% ipython --no-banner

In [1]: import numpy as np

In [2]: np.set_printoptions(precision=2, suppress=True, linewidth=200)

In [3]: F = np.loadtxt("out2.csv", delimiter=",")

In [4]: print(F)
[[-3.58 -2.13 -0.03 -2.1   0.73  0.03 -3.54 -2.79  2.13 -3.57 -3.53  0.69]
 [-3.64 -2.18  0.02 -2.18  0.73 -0.01 -3.62 -2.91  2.2  -3.63 -3.66  0.72]
 [ 3.35  1.98  0.01  2.   -0.65  0.01  3.38  2.7  -2.03  3.36  3.4  -0.68]
 [-1.02 -0.58  0.   -0.61  0.21 -0.03 -1.04 -0.82  0.6  -0.99 -1.    0.2 ]
 [ 4.52  2.72  0.01  2.71 -0.94 -0.01  4.53  3.62 -2.75  4.58  4.55 -0.92]
 [ 5.54  3.32 -0.02  3.34 -1.09 -0.01  5.55  4.46 -3.29  5.58  5.51 -1.12]
 [-1.85 -1.12  0.   -1.12  0.37 -0.01 -1.84 -1.48  1.09 -1.85 -1.84  0.38]
 [-4.86 -2.9   0.   -2.89  1.   -0.01 -4.88 -3.86  2.91 -4.87 -4.88  1.01]
 [-1.32 -0.78  0.   -0.79  0.24  0.01 -1.33 -1.07  0.8  -1.33 -1.32  0.26]
 [ 1.87  1.14  0.01  1.08 -0.35  0.02  1.87  1.49 -1.13  1.88  1.86 -0.39]
 [ 0.5   0.29  0.04  0.34 -0.1   0.02  0.5   0.41 -0.34  0.53  0.55 -0.1 ]
 [ 3.66  2.18 -0.01  2.15 -0.7  -0.03  3.61  2.92 -2.16  3.64  3.66 -0.75]
 [-1.01 -0.66  0.01 -0.6   0.22 -0.01 -1.02 -0.81  0.65 -1.04 -1.03  0.16]
 [-4.78 -2.83 -0.02 -2.83  0.95  0.03 -4.76 -3.79  2.86 -4.78 -4.76  0.92]
 [-6.23 -3.75 -0.02 -3.76  1.23  0.   -6.25 -5.02  3.78 -6.22 -6.23  1.27]
 [ 3.51  2.09  0.    2.13 -0.69  0.01  3.53  2.83 -2.15  3.55  3.57 -0.69]
 [-1.52 -0.93 -0.01 -0.9   0.33  0.   -1.54 -1.2   0.92 -1.52 -1.53  0.29]
 [-2.91 -1.72 -0.03 -1.72  0.57 -0.04 -2.91 -2.31  1.72 -2.86 -2.91  0.6 ]
 [ 0.08  0.06  0.01  0.03  0.01 -0.01  0.09  0.1  -0.1   0.1   0.12 -0.01]
 [-0.47 -0.26 -0.01 -0.28  0.1   0.02 -0.43 -0.38  0.28 -0.49 -0.44  0.09]
 [ 3.73  2.26  0.02  2.23 -0.76  0.03  3.7   2.93 -2.22  3.7   3.72 -0.74]]

In [5]: print([round(float(x), 2) for x in np.linalg.svd(F, compute_uv=False)[:3]])
[36.94, 0.14, 0.13]

In [6]: print(np.linalg.matrix_rank(F, rtol=0.1))
1

In [7]: Uu, sig, Vt = np.linalg.svd(F)

In [8]: print(np.argmax(sig[:-1] / (sig[1:] + 1e-6)) + 1)
1

In [9]: print(sig)
[36.94  0.14  0.13  0.12  0.1   0.09  0.08  0.07  0.07  0.05  0.04  0.02]

In [10]: M2 = Uu[:, :1] @ np.diag(sig[:1]) @ Vt[:1]

In [11]: print(np.round(np.linalg.norm(F - M2) / np.linalg.norm(F), 2))
0.01

In [12]: print(round(np.linalg.norm(F - M2, 2), 2), np.round(sig[1], 2))
0.14 0.14

In [13]: print(round(np.abs(F - M2).max(), 2))
0.05

In [14]: print(np.linalg.matrix_rank(M2))
1

In [15]: W = np.array([[0, 2, -1],
    ...:     [-1, -3, 3],
    ...:     [3, 1, -3],
    ...:     [1, 3, 0],
    ...:     [-2, 3, -3],
    ...:     [2, 3, 3],
    ...:     [3, 3, 0],
    ...:     [0, 0, 2],
    ...:     [2, -1, -2],
    ...:     [1, 0, 2],
    ...:     [0, 2, 2],
    ...:     [3, 0, -1]])

In [16]: beta = np.array([1, 0, 1])

In [17]: act = np.maximum(F @ W + beta, 0)

In [18]: print(np.linalg.matrix_rank(act))
3

In [19]: print((act > 0).astype(int))
[[0 0 0]
 [0 0 0]
 [1 1 1]
 [0 0 0]
 [1 1 1]
 [1 1 1]
 [0 0 0]
 [0 0 0]
 [0 0 0]
 [1 1 1]
 [1 1 1]
 [1 1 1]
 [0 0 0]
 [0 0 0]
 [0 0 0]
 [1 1 1]
 [0 0 0]
 [0 0 0]
 [1 1 1]
 [0 0 0]
 [1 1 1]]

In [20]: Z = np.array([[-1, 1, 1], [-1, 0, 0], [3, 0, -3]])

In [21]: print((act @ Z).round(6).argmax(axis=1))
[0 0 0 0 0 0 0 0 0 0 0 0 0 0 0 0 0 0 0 0 0]

In [22]: M2 = np.array([[4, -3, 9],
    ...:     [4, 4, 1],
    ...:     [-5, 6, 4],
    ...:     [8, 8, 1],
    ...:     [4, -6, -9],
    ...:     [-3, -1, 8],
    ...:     [-1, 8, -1],
    ...:     [-3, 2, -9],
    ...:     [1, 5, -9],
    ...:     [5, -7, 4],
    ...:     [5, 6, 9],
    ...:     [8, 2, 3]])

In [23]: print(np.linalg.matrix_rank(np.vstack([F, M2.T])))
12

In [24]: print(np.linalg.matrix_rank(F @ M2))
3

In [25]: print(np.vstack([F, M2.T]).shape)
(24, 12)

In [26]: print(np.einsum("ij->j", F))
[-6.43 -3.8  -0.02 -3.77  1.41  0.01 -6.4  -4.98  3.77 -6.23 -6.19  1.19]

In [27]: def softmax(z):
    ...:     e = np.exp(z - z.max(axis=-1, keepdims=True))
    ...:     return e / e.sum(axis=-1, keepdims=True)
    ...: 

In [28]: print(softmax(F[3]))
[0.04 0.06 0.11 0.06 0.13 0.1  0.04 0.05 0.2  0.04 0.04 0.13]

In [29]: print(softmax(F[3] + -3))
[0.04 0.06 0.11 0.06 0.13 0.1  0.04 0.05 0.2  0.04 0.04 0.13]

In [30]: scores = F @ F.T / np.sqrt(12)

In [31]: print(np.round(softmax(scores)[3] @ F, 2) + 0)
[-5.96 -3.58 -0.02 -3.59  1.18  0.   -5.98 -4.79  3.61 -5.95 -5.96  1.21]

In [32]: print(softmax(scores).round(6).argmax(axis=1))
[14 14  5 14  5  5 14 14 14  5  5  5 14 14 14  5 14 14  5 14  5]

In [33]: X = np.load("mat.npy")

In [34]: print(X)
[[-0.82 -1.19 -1.03  1.46 -1.04  1.38 -0.88 -0.37 -0.29  1.44  0.98 -0.64  1.39  0.05]
 [-2.24 -0.86  0.6   0.35  0.42  0.63  1.1  -1.96 -1.88 -1.35 -1.33  0.12 -2.1   0.27]
 [ 2.04  0.31 -0.83 -1.39 -3.27 -1.01  0.37  1.34  1.12  1.64 -0.35  1.67  1.55  3.57]
 [ 0.97 -0.47 -1.7   1.91  0.35  0.33  0.04 -0.46  0.72 -0.63  2.97  1.13  0.34  0.71]
 [-0.11 -2.2  -1.51 -3.09 -1.18  0.2   1.65 -0.37 -4.72 -2.74  1.7   2.94 -5.19  0.94]]

In [35]: rng = np.random.default_rng(64)

In [36]: M2 = X + rng.integers(-2, 3, (5, 2)) @ rng.integers(-2, 3, (2, 14))

In [37]: print(M2)
[[ 3.18  0.81 -3.03 -2.54 -3.04  5.38 -2.88 -0.37  1.71  1.44  2.98  1.36 -2.61  2.05]
 [ 1.76 -4.86  0.6   4.35  2.42  2.63  5.1  -5.96  0.12 -5.35 -1.33  0.12 -2.1   0.27]
 [-3.96  0.31  1.17  0.61 -2.27 -6.01  0.37  3.34 -1.88  3.64 -2.35 -0.33  5.55  1.57]
 [-5.03  2.53 -0.7  -0.09 -0.65 -3.67 -2.96  3.54 -2.28  3.37  1.97  0.13  2.34 -0.29]
 [ 3.89 -0.2  -3.51 -7.09 -3.18  4.2  -0.35 -0.37 -2.72 -2.74  3.7   4.94 -9.19  2.94]]

In [38]: print(np.linalg.matrix_rank(M2 - X, tol=1e-8))
2

In [39]: print(np.round(np.linalg.svd(M2 - X, compute_uv=False), 2) + 0)
[18.88 13.51  0.    0.    0.  ]

In [40]: M2 = F / np.linalg.norm(F, axis=1, keepdims=True)

In [41]: G = M2 @ M2.T

In [42]: print(G[14])
[ 1.    1.   -1.    1.   -1.   -1.    1.    1.    1.   -1.   -1.   -1.    1.    1.    1.   -1.    1.    1.   -0.96  1.   -1.  ]

In [43]: print(np.round(np.degrees(np.arccos(np.clip(G[14, 17], -1, 1))), 2))
0.63

In [44]: x = np.array([-3, -1, 2, 1, 1, 2, -3, 1, 0, -2, -1, -2, 1, 0])

In [45]: h1 = np.maximum(X @ x, 0)

In [46]: print(X.T @ h1)
[-21.01 -13.19  -1.68  11.08  -3.04  12.63   2.82 -16.35 -15.31  -1.35  -3.9   -2.88  -7.07   2.25]

In [47]: print(h1)
[5.85 7.24 0.   0.   0.  ]

In [48]: print(softmax(X).sum(axis=1))
[1. 1. 1. 1. 1.]

In [49]: print(np.round(softmax(X[3]), 2) + 0)
[0.06 0.01 0.   0.16 0.03 0.03 0.02 0.01 0.05 0.01 0.45 0.07 0.03 0.05]

In [50]: scores = X @ X.T / np.sqrt(14)

In [51]: print(softmax(scores).round(6).argmax(axis=1))
[0 4 2 3 4]

In [52]: W0 = np.load("run2.npy")

In [53]: print(W0)
[[ 0.  0.  0.  0.  0.  0. -1. -3.  1. -3.]
 [ 0.  0.  0.  0.  0.  0.  1.  0. -2.  1.]
 [ 0.  0.  0.  0.  0.  0. -1.  0. -1.  1.]
 [ 0.  0.  0.  0.  0.  0.  1.  2.  0. -1.]
 [ 0.  0.  0.  0.  0.  0. -1. -3. -2.  3.]
 [ 0.  0.  0.  0.  0.  0. -3.  1.  0. -2.]
 [-1.  1. -1.  1. -1. -3.  0.  0.  0.  0.]
 [-3.  0.  0.  2. -3.  1.  0.  0.  0.  0.]
 [ 1. -2. -1.  0. -2.  0.  0.  0.  0.  0.]
 [-3.  1.  1. -1.  3. -2.  0.  0.  0.  0.]]

In [54]: # rows and columns are dependent

In [55]: print(np.argsort(-np.linalg.norm(W0, axis=0).round(6), kind="stable")[:3])
[9 4 7]

In [56]: print(np.linalg.matrix_rank(W0, rtol=0.1))
8

In [57]: print(np.linalg.cond(W0) > 100)
True

In [58]: print(round(float(np.linalg.norm(W0, 2) / np.linalg.norm(W0)), 2))
0.49

In [59]: rk = np.linalg.matrix_rank(W0)

In [60]: print(rk)
8

In [61]: null = np.linalg.svd(W0)[2][rk:].T

In [62]: print(null.shape)
(10, 2)

In [63]: print(np.linalg.matrix_rank(W0.T @ W0), np.linalg.matrix_rank(W0 @ W0.T))
8 8

In [64]: print([int(np.linalg.matrix_rank(W0[:, :j + 1])) for j in range(10)])
[1, 2, 3, 4, 4, 4, 5, 6, 7, 8]

In [65]: print(np.round(W0 @ null, 2) + 0)
[[0. 0.]
 [0. 0.]
 [0. 0.]
 [0. 0.]
 [0. 0.]
 [0. 0.]
 [0. 0.]
 [0. 0.]
 [0. 0.]
 [0. 0.]]

In [66]: print(np.allclose(W0 @ null, 0))
True

In [67]: print(np.round(null @ null.T, 2) + 0)
[[ 0.04 -0.05  0.17  0.07 -0.02 -0.06  0.    0.    0.    0.  ]
 [-0.05  0.18 -0.09 -0.33 -0.16  0.05  0.    0.    0.    0.  ]
 [ 0.17 -0.09  0.8   0.05 -0.22 -0.26  0.    0.    0.    0.  ]
 [ 0.07 -0.33  0.05  0.63  0.34 -0.05  0.    0.    0.    0.  ]
 [-0.02 -0.16 -0.22  0.34  0.26  0.05  0.    0.    0.    0.  ]
 [-0.06  0.05 -0.26 -0.05  0.05  0.09  0.    0.    0.    0.  ]
 [ 0.    0.    0.    0.    0.    0.    0.    0.    0.    0.  ]
 [ 0.    0.    0.    0.    0.    0.    0.    0.    0.    0.  ]
 [ 0.    0.    0.    0.    0.    0.    0.    0.    0.    0.  ]
 [ 0.    0.    0.    0.    0.    0.    0.    0.    0.    0.  ]]

In [68]: print(W0 @ W0)
[[ 20.  -6.  -3.  -4.  -1.   6.   0.   0.   0.   0.]
 [ -6.   6.   2.   0.   6.  -5.   0.   0.   0.   0.]
 [ -3.   2.   3.  -2.   6.   1.   0.   0.   0.   0.]
 [ -4.   0.  -2.   6. -10.   1.   0.   0.   0.   0.]
 [ -1.   6.   6. -10.  23.  -6.   0.   0.   0.   0.]
 [  6.  -5.   1.   1.  -6.  14.   0.   0.   0.   0.]
 [  0.   0.   0.   0.   0.   0.  14.   5.   0.   5.]
 [  0.   0.   0.   0.   0.   0.   5.  23.   3.  -4.]
 [  0.   0.   0.   0.   0.   0.   0.   3.  10. -12.]
 [  0.   0.   0.   0.   0.   0.   5.  -4. -12.  25.]]

In [69]: print(np.allclose(W0, W0.T))
True

In [70]: print(round(float(np.abs(np.linalg.eigvals(W0)).max()), 2))
5.84

In [71]: print(np.linalg.matrix_power(W0, 4))
[[ 498. -198.  -73.  -82.  -93.  233.    0.    0.    0.    0.]
 [-198.  137.   67.  -45.  222. -170.    0.    0.    0.    0.]
 [ -73.   67.   63.  -65.  185.  -49.    0.    0.    0.    0.]
 [ -82.  -45.  -65.  157. -304.   54.    0.    0.    0.    0.]
 [ -93.  222.  185. -304.  738. -262.    0.    0.    0.    0.]
 [ 233. -170.  -49.   54. -262.  295.    0.    0.    0.    0.]
 [   0.    0.    0.    0.    0.    0.  246.  165.  -45.  175.]
 [   0.    0.    0.    0.    0.    0.  165.  579.  147. -203.]
 [   0.    0.    0.    0.    0.    0.  -45.  147.  253. -432.]
 [   0.    0.    0.    0.    0.    0.  175. -203. -432.  810.]]

In [72]: print(np.trace(W0))
0.0

In [73]: print((W0 + W0.T) / 2)
[[ 0.  0.  0.  0.  0.  0. -1. -3.  1. -3.]
 [ 0.  0.  0.  0.  0.  0.  1.  0. -2.  1.]
 [ 0.  0.  0.  0.  0.  0. -1.  0. -1.  1.]
 [ 0.  0.  0.  0.  0.  0.  1.  2.  0. -1.]
 [ 0.  0.  0.  0.  0.  0. -1. -3. -2.  3.]
 [ 0.  0.  0.  0.  0.  0. -3.  1.  0. -2.]
 [-1.  1. -1.  1. -1. -3.  0.  0.  0.  0.]
 [-3.  0.  0.  2. -3.  1.  0.  0.  0.  0.]
 [ 1. -2. -1.  0. -2.  0.  0.  0.  0.  0.]
 [-3.  1.  1. -1.  3. -2.  0.  0.  0.  0.]]

In [74]: print(np.allclose(W0 @ W0.T, W0.T @ W0))
True

In [75]: Uu, sig, Vt = np.linalg.svd(W0, full_matrices=False)

In [76]: print(sig.round(2) + 0)
[5.84 5.84 4.96 4.96 3.24 3.24 1.66 1.66 0.   0.  ]

In [77]: print(np.round(Uu.T @ Uu, 2) + 0)
[[1. 0. 0. 0. 0. 0. 0. 0. 0. 0.]
 [0. 1. 0. 0. 0. 0. 0. 0. 0. 0.]
 [0. 0. 1. 0. 0. 0. 0. 0. 0. 0.]
 [0. 0. 0. 1. 0. 0. 0. 0. 0. 0.]
 [0. 0. 0. 0. 1. 0. 0. 0. 0. 0.]
 [0. 0. 0. 0. 0. 1. 0. 0. 0. 0.]
 [0. 0. 0. 0. 0. 0. 1. 0. 0. 0.]
 [0. 0. 0. 0. 0. 0. 0. 1. 0. 0.]
 [0. 0. 0. 0. 0. 0. 0. 0. 1. 0.]
 [0. 0. 0. 0. 0. 0. 0. 0. 0. 1.]]

In [78]: print(Uu.shape, sig.shape, Vt.shape)
(10, 10) (10,) (10, 10)

In [79]: print(np.sqrt((sig ** 2).sum()), np.round(np.linalg.norm(W0), 2))
12.0 12.0

In [80]: print(np.round(sig / sig[0], 2) + 0)
[1.   1.   0.85 0.85 0.55 0.55 0.28 0.28 0.   0.  ]

In [81]: evals, vecs = np.linalg.eigh(W0)

In [82]: print((evals > 1e-8).sum(), (evals < -1e-8).sum())
4 4

In [83]: print(np.abs(vecs[:, -1]).round(6).argmax())
9

In [84]: feats = -1 * np.eye(4) + np.eye(4, k=1)

In [85]: print(feats)
[[-1.  1.  0.  0.]
 [ 0. -1.  1.  0.]
 [ 0.  0. -1.  1.]
 [ 0.  0.  0. -1.]]

In [86]: W = np.array([[5, 2, 4, 0, 3], [5, 3, 2, 5, 0], [1, 3, 2, 4, 2], [0, 2, 2, 0, 0]])

In [87]: beta = np.array([-3, -7, -3, 7, -1])

In [88]: act = np.maximum(feats @ W + beta, 0)

In [89]: print((act > 0).mean(axis=0))
[0.   0.   0.   1.   0.25]

In [90]: print((act > 0).astype(int))
[[0 0 0 1 0]
 [0 0 0 1 1]
 [0 0 0 1 0]
 [0 0 0 1 0]]

In [91]: print(act)
[[ 0.  0.  0. 12.  0.]
 [ 0.  0.  0.  6.  1.]
 [ 0.  0.  0.  3.  0.]
 [ 0.  0.  0.  7.  0.]]

In [92]: Z = np.array([[9, 8], [8, 7], [8, 2], [4, 9], [7, 6]])

In [93]: print(act @ Z)
[[ 48. 108.]
 [ 31.  60.]
 [ 12.  27.]
 [ 28.  63.]]

In [94]: evals, vecs = np.linalg.eig(feats)

In [95]: print(np.sort(np.linalg.eigvals(feats.T)))
[-1. -1. -1. -1.]

In [96]: O, R = np.linalg.qr(feats)

In [97]: print(np.allclose(R.T @ R, feats.T @ feats))
True

In [98]: print(np.abs(np.diag(R)))
[1. 1. 1. 1.]

In [99]: M2 = np.array([[2, -3, 2], [-1, 0, 4], [-1, -2, 5], [-5, 5, -2]])

In [100]: print(np.einsum("ij,ij->i", feats, feats))
[2. 2. 2. 1.]

In [101]: print(np.linalg.matrix_rank(feats @ M2))
3

In [102]: print(np.einsum("ik,kj->ij", feats, M2))
[[-3.  3.  2.]
 [ 0. -2.  1.]
 [-4.  7. -7.]
 [ 5. -5.  2.]]

In [103]: print(feats @ M2)
[[-3.  3.  2.]
 [ 0. -2.  1.]
 [-4.  7. -7.]
 [ 5. -5.  2.]]

In [104]: print(np.linalg.matrix_rank(np.vstack([feats, M2.T])))
4

In [105]: print(M2.T @ feats.T)
[[-3.  0. -4.  5.]
 [ 3. -2.  7. -5.]
 [ 2.  1. -7.  2.]]

In [106]: print(np.einsum("ik,kj->ji", feats, M2))
[[-3.  0. -4.  5.]
 [ 3. -2.  7. -5.]
 [ 2.  1. -7.  2.]]

In [107]: print(np.vstack([feats, M2.T]).shape)
(7, 4)
